% python3 -q
>>> import numpy as np
>>> import numpy.linalg as la
>>> np.set_printoptions(suppress=True, linewidth=120)
>>> A2 = np.array([[0, 1, 0, 0, 1, 1, 0, 0],
...     [3, 1, 1, 2, 0, 1, 3, 2],
...     [1, 1, 1, 1, 1, 1, 3, 3]])
>>> arr = A2.T @ A2
>>> print(arr)
[[10  4  4  7  1  4 12  9]
 [ 4  3  2  3  2  3  6  5]
 [ 4  2  2  3  1  2  6  5]
 [ 7  3  3  5  1  3  9  7]
 [ 1  2  1  1  2  2  3  3]
 [ 4  3  2  3  2  3  6  5]
 [12  6  6  9  3  6 18 15]
 [ 9  5  5  7  3  5 15 13]]
>>> # column 5 repeats column 1
>>> print(np.allclose(arr[:-1].T @ la.lstsq(arr[:-1].T, arr[-1])[0], arr[-1]))
True
>>> print(np.abs(np.diag(la.qr(arr)[1])) > 1e-9)
[ True  True  True False False False False False]
>>> print(la.matrix_rank(arr, rtol=0.1))
1
>>> print([round(float(x), 1) for x in la.svd(arr, compute_uv=False)[:3]])
[49.9, 4.0, 2.1]
>>> w, V = la.eigh(arr)
>>> x0 = np.array([-2, -1, -1, 0, 0, -1, -1, -2])
>>> print((np.sign(V[:, -1].round(6)) == np.sign(V[0, -1].round(6))).astype(int))
[1 1 1 1 1 1 1 1]
>>> print(x0 @ arr @ x0 / (x0 @ x0), round(w[0], 1), round(w[-1], 1))
38.0 -0.0 49.9
>>> print(np.round(V * np.abs(w) @ V.T, 1))
[[10.  4.  4.  7.  1.  4. 12.  9.]
 [ 4.  3.  2.  3.  2.  3.  6.  5.]
 [ 4.  2.  2.  3.  1.  2.  6.  5.]
 [ 7.  3.  3.  5.  1.  3.  9.  7.]
 [ 1.  2.  1.  1.  2.  2.  3.  3.]
 [ 4.  3.  2.  3.  2.  3.  6.  5.]
 [12.  6.  6.  9.  3.  6. 18. 15.]
 [ 9.  5.  5.  7.  3.  5. 15. 13.]]
>>> print(np.round(la.eigvalsh(arr[1:, 1:]), 1) + 0)
[ 0.   0.   0.   0.   1.2  2.9 41.9]
>>> print(np.abs(arr).sum(axis=1).max(), np.round(np.abs(w).max(), 1))
75 49.9
